$ ipython --no-banner

In [1]: import numpy as np

In [2]: from numpy import linalg as LA

In [3]: np.set_printoptions(suppress=True, linewidth=100)

In [4]: tidy = lambda a: np.round(a, 3) + 0

In [5]: arr = np.array([[-3, -2, -1, 0], [1, 2, 3, 4], [5, 6, 7, 8]])

In [6]: # rank 2

In [7]: print(np.unique(arr.round(6), axis=0).shape)
(3, 4)

In [8]: print(np.allclose(arr[:-1].T @ LA.lstsq(arr[:-1].T, arr[-1])[0], arr[-1]))
True

In [9]: print(tidy(arr @ LA.pinv(arr) @ arr))
[[-3. -2. -1.  0.]
 [ 1.  2.  3.  4.]
 [ 5.  6.  7.  8.]]

In [10]: Uu, s, VT = LA.svd(arr)

In [11]: print(tidy(s))
[14.45   3.032  0.   ]

In [12]: Y = Uu[:, :2] @ np.diag(s[:2]) @ VT[:2]

In [13]: print(tidy(Y))
[[-3. -2. -1.  0.]
 [ 1.  2.  3.  4.]
 [ 5.  6.  7.  8.]]

In [14]: print(tidy(np.abs(arr - Y).max()))
0.0

In [15]: print(tidy(LA.norm(arr - Y, 2)), tidy(s[2]))
0.0 0.0

In [16]: print(LA.matrix_rank(arr, rtol=0.05))
2

In [17]: Y = np.array([[-2, -5, 1], [0, 3, -5]])

In [18]: basis = np.kron(Y, arr)

In [19]: print(basis.shape)
(6, 12)

In [20]: A = np.load("test17.npy")

In [21]: print(A)
[[2 3 2 3 2 3]
 [4 3 4 3 4 3]
 [3 5 3 5 3 5]
 [2 3 2 3 2 3]
 [4 3 4 3 4 3]
 [3 5 3 5 3 5]]

In [22]: x = np.array([-6, 9, -6, -3, -6, 9])

In [23]: print((A * x).sum(axis=1))
[  9 -27  21   9 -27  21]

In [24]: print(np.sign((A @ x).round(6)))
[ 1 -1  1  1 -1  1]

In [25]: print(A * x)
[[-12  27 -12  -9 -12  27]
 [-24  27 -24  -9 -24  27]
 [-18  45 -18 -15 -18  45]
 [-12  27 -12  -9 -12  27]
 [-24  27 -24  -9 -24  27]
 [-18  45 -18 -15 -18  45]]

In [26]: print(LA.norm(A @ x) <= LA.norm(A, 2) * LA.norm(x) + 1e-9)
True

In [27]: Uu, s, VT = LA.svd(A)

In [28]: print(tidy(s))
[20.455  3.687  0.     0.     0.     0.   ]

In [29]: Y = Uu[:, :2] @ np.diag(s[:2]) @ VT[:2]

In [30]: print(tidy(LA.norm(A - Y) / LA.norm(A)))
0.0

In [31]: print(tidy(np.abs(A - Y).max()))
0.0

In [32]: print(tidy(LA.norm(A - Y, 2)), tidy(s[2]))
0.0 0.0

In [33]: print(tidy(Y))
[[2. 3. 2. 3. 2. 3.]
 [4. 3. 4. 3. 4. 3.]
 [3. 5. 3. 5. 3. 5.]
 [2. 3. 2. 3. 2. 3.]
 [4. 3. 4. 3. 4. 3.]
 [3. 5. 3. 5. 3. 5.]]

In [34]: print(LA.matrix_rank(Y))
2

In [35]: print(LA.matrix_rank(A, rtol=0.05))
2

In [36]: print(np.unique(A.round(6), axis=0).shape)
(3, 6)

In [37]: print(tidy(np.trace(LA.pinv(A) @ A)))
2.0

In [38]: print(LA.lstsq(A[:-1].T, A[-1])[2])
2

In [39]: F = np.vander(np.arange(4) - 1, 3, increasing=True)

In [40]: print(F)
[[ 1 -1  1]
 [ 1  0  0]
 [ 1  1  1]
 [ 1  2  4]]

In [41]: Uu, s, VT = LA.svd(F, full_matrices=False)

In [42]: print(tidy(np.sqrt((s ** 2).sum())), tidy(LA.norm(F)))
5.292 5.292

In [43]: print((s > 1e-8).sum())
3

In [44]: print(tidy(Uu.T @ Uu))
[[1. 0. 0.]
 [0. 1. 0.]
 [0. 0. 1.]]

In [45]: print(Uu.shape, s.shape, VT.shape)
(4, 3) (3,) (3, 3)

In [46]: q, r_ = LA.qr(F)

In [47]: print(np.trace(q @ q.T))
3.0

In [48]: print(abs(r_[0, 0]), tidy(LA.norm(F[:, 0])))
2.0 2.0

In [49]: print(q.shape, r_.shape)
(4, 3) (3, 3)

In [50]: print(tidy(q.T @ q))
[[1. 0. 0.]
 [0. 1. 0.]
 [0. 0. 1.]]

In [51]: print(tidy(q @ r_))
[[ 1. -1.  1.]
 [ 1.  0.  0.]
 [ 1.  1.  1.]
 [ 1.  2.  4.]]

In [52]: Y = np.c_[F[:, :2] @ np.array([[1, 3], [2, 1]]), np.array([2, 0, 2, 1])]

In [53]: print(Y)
[[-1  2  2]
 [ 1  3  0]
 [ 3  4  2]
 [ 5  5  1]]

In [54]: print(tidy(LA.lstsq(F, Y[:, 0])[0]))
[1. 2. 0.]

In [55]: print(tidy(LA.norm(LA.qr(F)[0].T @ Y, axis=0) ** 2 / ((Y ** 2).sum(axis=0) + 1e-12)))
[1.    1.    0.728]

In [56]: print(LA.matrix_rank(np.c_[F, Y]))
4
